In [1]: import numpy as np

In [2]: np.set_printoptions(precision=2, suppress=True, linewidth=140)

In [3]: K = np.load("w.npy")

In [4]: K
Out[4]: 
array([[  5,   6,   7,   8,   9,  10,  11,  12,  13,  14,  15,  16,  17,  18,  19],
       [ 20,  21,  22,  23,  24,  25,  26,  27,  28,  29,  30,  31,  32,  33,  34],
       [ 35,  36,  37,  38,  39,  40,  41,  42,  43,  44,  45,  46,  47,  48,  49],
       [ 50,  51,  52,  53,  54,  55,  56,  57,  58,  59,  60,  61,  62,  63,  64],
       [ 65,  66,  67,  68,  69,  70,  71,  72,  73,  74,  75,  76,  77,  78,  79],
       [ 80,  81,  82,  83,  84,  85,  86,  87,  88,  89,  90,  91,  92,  93,  94],
       [ 95,  96,  97,  98,  99, 100, 101, 102, 103, 104, 105, 106, 107, 108, 109],
       [110, 111, 112, 113, 114, 115, 116, 117, 118, 119, 120, 121, 122, 123, 124],
       [125, 126, 127, 128, 129, 130, 131, 132, 133, 134, 135, 136, 137, 138, 139]])

In [5]: np.allclose(K[:-1].T @ np.linalg.lstsq(K[:-1].T, K[-1])[0], K[-1])
Out[5]: True

In [6]: K @ np.linalg.pinv(K) @ K
Out[6]: 
array([[  5.,   6.,   7.,   8.,   9.,  10.,  11.,  12.,  13.,  14.,  15.,  16.,  17.,  18.,  19.],
       [ 20.,  21.,  22.,  23.,  24.,  25.,  26.,  27.,  28.,  29.,  30.,  31.,  32.,  33.,  34.],
       [ 35.,  36.,  37.,  38.,  39.,  40.,  41.,  42.,  43.,  44.,  45.,  46.,  47.,  48.,  49.],
       [ 50.,  51.,  52.,  53.,  54.,  55.,  56.,  57.,  58.,  59.,  60.,  61.,  62.,  63.,  64.],
       [ 65.,  66.,  67.,  68.,  69.,  70.,  71.,  72.,  73.,  74.,  75.,  76.,  77.,  78.,  79.],
       [ 80.,  81.,  82.,  83.,  84.,  85.,  86.,  87.,  88.,  89.,  90.,  91.,  92.,  93.,  94.],
       [ 95.,  96.,  97.,  98.,  99., 100., 101., 102., 103., 104., 105., 106., 107., 108., 109.],
       [110., 111., 112., 113., 114., 115., 116., 117., 118., 119., 120., 121., 122., 123., 124.],
       [125., 126., 127., 128., 129., 130., 131., 132., 133., 134., 135., 136., 137., 138., 139.]])

In [7]: np.linalg.lstsq(K[:-1].T, K[-1])[2]
Out[7]: np.int32(2)

In [8]: B = K / np.sqrt((K ** 2).mean(axis=1, keepdims=True))

In [9]: np.linalg.norm(B, axis=1)
Out[9]: array([3.87, 3.87, 3.87, 3.87, 3.87, 3.87, 3.87, 3.87, 3.87])

In [10]: rk = np.linalg.matrix_rank(K)

In [11]: rk
Out[11]: np.int64(2)

In [12]: ns = np.linalg.svd(K)[2][rk:].T

In [13]: ns.shape
Out[13]: (15, 13)

In [14]: [int(np.linalg.matrix_rank(np.delete(K, i, axis=0))) for i in range(9)]
Out[14]: [2, 2, 2, 2, 2, 2, 2, 2, 2]

In [15]: np.linalg.matrix_rank(K.T @ K), np.linalg.matrix_rank(K @ K.T)
Out[15]: (np.int64(2), np.int64(2))

In [16]: np.allclose(K @ ns, 0)
Out[16]: True

In [17]: x0 = np.array([0, 1, 4, 0, 3, 5, 1, 1, 1, 3, 1, 4, 2, 1, 1])

In [18]: h1 = np.maximum(K @ x0, 0)

In [19]: h1
Out[19]: array([ 339,  759, 1179, 1599, 2019, 2439, 2859, 3279, 3699])

In [20]: np.maximum(K @ (3 * x0), 0)
Out[20]: array([ 1017,  2277,  3537,  4797,  6057,  7317,  8577,  9837, 11097])

In [21]: K * (h1 > 1e-9)[:, None]
Out[21]: 
array([[  5,   6,   7,   8,   9,  10,  11,  12,  13,  14,  15,  16,  17,  18,  19],
       [ 20,  21,  22,  23,  24,  25,  26,  27,  28,  29,  30,  31,  32,  33,  34],
       [ 35,  36,  37,  38,  39,  40,  41,  42,  43,  44,  45,  46,  47,  48,  49],
       [ 50,  51,  52,  53,  54,  55,  56,  57,  58,  59,  60,  61,  62,  63,  64],
       [ 65,  66,  67,  68,  69,  70,  71,  72,  73,  74,  75,  76,  77,  78,  79],
       [ 80,  81,  82,  83,  84,  85,  86,  87,  88,  89,  90,  91,  92,  93,  94],
       [ 95,  96,  97,  98,  99, 100, 101, 102, 103, 104, 105, 106, 107, 108, 109],
       [110, 111, 112, 113, 114, 115, 116, 117, 118, 119, 120, 121, 122, 123, 124],
       [125, 126, 127, 128, 129, 130, 131, 132, 133, 134, 135, 136, 137, 138, 139]])

In [22]: J = np.load("layer10.npy")

In [23]: J
Out[23]: 
array([[-0.78, -1.44, -0.13, -0.12,  2.04,  0.66,  0.64, -0.06,  0.12,  0.38, -0.76, -0.12,  0.59,  2.34],
       [-1.44, -0.27,  0.74,  0.32, -0.13, -0.96, -0.28,  1.39,  0.77,  0.14, -0.95, -0.55,  1.63, -0.2 ],
       [-0.13,  0.74,  0.11,  0.14, -0.32, -1.27, -0.58, -0.96, -0.94, -1.07, -0.09,  0.4 ,  0.73, -0.02],
       [-0.12,  0.32,  0.14, -3.27,  0.4 , -0.23,  0.55, -0.39, -0.53,  0.7 ,  0.19, -0.01, -0.1 , -0.64],
       [ 2.04, -0.13, -0.32,  0.4 , -0.76, -0.8 ,  0.19,  0.15,  0.41,  0.87,  0.4 , -0.36,  0.95,  1.4 ],
       [ 0.66, -0.96, -1.27, -0.23, -0.8 ,  0.76,  1.86, -0.66,  0.74, -0.05, -1.66, -0.61, -0.68, -0.93],
       [ 0.64, -0.28, -0.58,  0.55,  0.19,  1.86, -2.12, -0.17,  0.62,  0.35, -0.47, -1.26, -0.08, -1.03],
       [-0.06,  1.39, -0.96, -0.39,  0.15, -0.66, -0.17, -0.72,  1.56, -0.44, -0.78,  0.67,  0.81, -0.21],
       [ 0.12,  0.77, -0.94, -0.53,  0.41,  0.74,  0.62,  1.56, -1.31, -0.6 , -0.62, -2.03,  1.01, -0.73],
       [ 0.38,  0.14, -1.07,  0.7 ,  0.87, -0.05,  0.35, -0.44, -0.6 ,  0.58, -0.5 ,  0.58,  0.7 , -0.68],
       [-0.76, -0.95, -0.09,  0.19,  0.4 , -1.66, -0.47, -0.78, -0.62, -0.5 , -0.34, -0.2 , -1.51,  0.54],
       [-0.12, -0.55,  0.4 , -0.01, -0.36, -0.61, -1.26,  0.67, -2.03,  0.58, -0.2 ,  0.32, -1.58, -0.1 ],
       [ 0.59,  1.63,  0.73, -0.1 ,  0.95, -0.68, -0.08,  0.81,  1.01,  0.7 , -1.51, -1.58,  0.22,  0.92],
       [ 2.34, -0.2 , -0.02, -0.64,  1.4 , -0.93, -1.03, -0.21, -0.73, -0.68,  0.54, -0.1 ,  0.92,  1.57]])

In [24]: rng = np.random.default_rng(320)

In [25]: lab = rng.permutation(14)

In [26]: lab
Out[26]: array([ 4,  2,  0, 13,  1,  6,  3,  9, 12, 11,  5, 10,  7,  8])

In [27]: B = J[lab][:, lab]

In [28]: np.diag(B)
Out[28]: array([-0.76,  0.11, -0.78,  1.57, -0.27, -2.12, -3.27,  0.58,  0.22,  0.32,  0.76, -0.34, -0.72, -1.31])

In [29]: np.sort(np.abs(np.linalg.eigvals(B)))
Out[29]: array([0.99, 1.  , 1.  , 1.99, 1.99, 2.99, 3.  , 3.  , 3.99, 4.  , 4.  , 4.01, 5.  , 5.  ])

In [30]: np.trace(B)
Out[30]: np.float64(-6.01)

In [31]: Q, R = np.linalg.qr(J)

In [32]: Q.shape, R.shape
Out[32]: ((14, 14), (14, 14))

In [33]: np.round(abs(R[0, 0]), 2), round(float(np.linalg.norm(J[:, 0])), 2)
Out[33]: (np.float64(3.78), 3.78)

In [34]: np.sort(np.abs(np.linalg.eigvals(J)))
Out[34]: array([0.99, 1.  , 1.  , 1.99, 1.99, 2.99, 3.  , 3.  , 3.99, 4.  , 4.  , 4.01, 5.  , 5.  ])

In [35]: np.allclose(J @ J.T, J.T @ J)
Out[35]: True

In [36]: np.round(np.abs(np.linalg.eigvals(J)).max(), 2)
Out[36]: np.float64(5.0)

In [37]: m1 = np.loadtxt("a.csv", delimiter=",")

In [38]: m1
Out[38]: 
array([[-1.,  1.,  0.,  0.,  0.,  0.],
       [ 0., -1.,  1.,  0.,  0.,  0.],
       [ 0.,  0., -1.,  1.,  0.,  0.],
       [ 0.,  0.,  0., -1.,  1.,  0.],
       [ 0.,  0.,  0.,  0., -1.,  1.],
       [ 0.,  0.,  0.,  0.,  0., -1.]])

In [39]: np.sort(np.linalg.eigvals(m1))
Out[39]: array([-1., -1., -1., -1., -1., -1.])

In [40]: m1 @ m1
Out[40]: 
array([[ 1., -2.,  1.,  0.,  0.,  0.],
       [ 0.,  1., -2.,  1.,  0.,  0.],
       [ 0.,  0.,  1., -2.,  1.,  0.],
       [ 0.,  0.,  0.,  1., -2.,  1.],
       [ 0.,  0.,  0.,  0.,  1., -2.],
       [ 0.,  0.,  0.,  0.,  0.,  1.]])

In [41]: np.prod(np.diag(m1)), round(float(np.linalg.det(m1)), 2)
Out[41]: (np.float64(1.0), 1.0)

In [42]: [int(np.linalg.matrix_rank(np.linalg.matrix_power(m1, p))) for p in range(1, 7)]
Out[42]: [6, 6, 6, 6, 6, 6]

In [43]: x0 = np.array([2, 1, 0, -1, 0, 1])

In [44]: h1 = np.maximum(m1 @ x0, 0)

In [45]: m1.T @ h1
Out[45]: array([ 0.,  0.,  0., -1.,  0.,  1.])

In [46]: np.tanh(m1 @ x0)
Out[46]: array([-0.76, -0.76, -0.76,  0.76,  0.76, -0.76])

In [47]: m1 * (h1 > 1e-9)[:, None]
Out[47]: 
array([[-0.,  0.,  0.,  0.,  0.,  0.],
       [ 0., -0.,  0.,  0.,  0.,  0.],
       [ 0.,  0., -0.,  0.,  0.,  0.],
       [ 0.,  0.,  0., -1.,  1.,  0.],
       [ 0.,  0.,  0.,  0., -1.,  1.],
       [ 0.,  0.,  0.,  0.,  0., -0.]])

In [48]: np.flatnonzero(h1 > 1e-9)
Out[48]: array([3, 4])

In [49]: h1
Out[49]: array([0., 0., 0., 1., 1., 0.])

In [50]: np.maximum(m1 @ x0, 0) - np.maximum(-m1 @ x0, 0)
Out[50]: array([-1., -1., -1.,  1.,  1., -1.])

In [51]: W0 = np.loadtxt("sample11.csv", delimiter=",")

In [52]: W0.round(2) + 0
Out[52]: 
array([[-0.09, -0.58,  0.28,  0.31, -0.04,  0.63, -0.03,  0.27,  0.08],
       [ 0.26,  0.06, -0.27, -0.02,  0.04,  0.34, -0.74, -0.22, -0.39],
       [-0.35,  0.18, -0.15, -0.1 ,  0.05,  0.48,  0.16, -0.64,  0.38],
       [-0.74, -0.17,  0.16, -0.39,  0.27, -0.15, -0.3 ,  0.1 , -0.2 ],
       [-0.04,  0.  , -0.56, -0.49, -0.25,  0.31,  0.27,  0.43, -0.13],
       [-0.31, -0.16, -0.16,  0.39, -0.36, -0.1 ,  0.28, -0.3 , -0.63],
       [-0.22,  0.19, -0.49,  0.53,  0.55,  0.  ,  0.  ,  0.29,  0.07],
       [-0.31,  0.62,  0.23,  0.22, -0.5 ,  0.14, -0.24,  0.3 ,  0.08],
       [-0.13, -0.39, -0.4 ,  0.11, -0.42, -0.34, -0.35, -0.05,  0.49]])

In [53]: Uu, sigma, Vt = np.linalg.svd(K)

In [54]: np.argmax(sigma[:-1] / (sigma[1:] + 1e-6)) + 1
Out[54]: np.int64(2)

In [55]: sigma.round(2) + 0
Out[55]: array([950.94,  23.76,   0.  ,   0.  ,   0.  ,   0.  ,   0.  ,   0.  ,   0.  ])

In [56]: B = Uu[:, :2] @ np.diag(sigma[:2]) @ Vt[:2]

In [57]: np.linalg.matrix_rank(K, rtol=0.05)
Out[57]: np.int64(1)

In [58]: round(float(np.abs(K - B).max()), 2)
Out[58]: 0.0

In [59]: np.round(np.linalg.norm(K - B) / np.linalg.norm(K), 2)
Out[59]: np.float64(0.0)
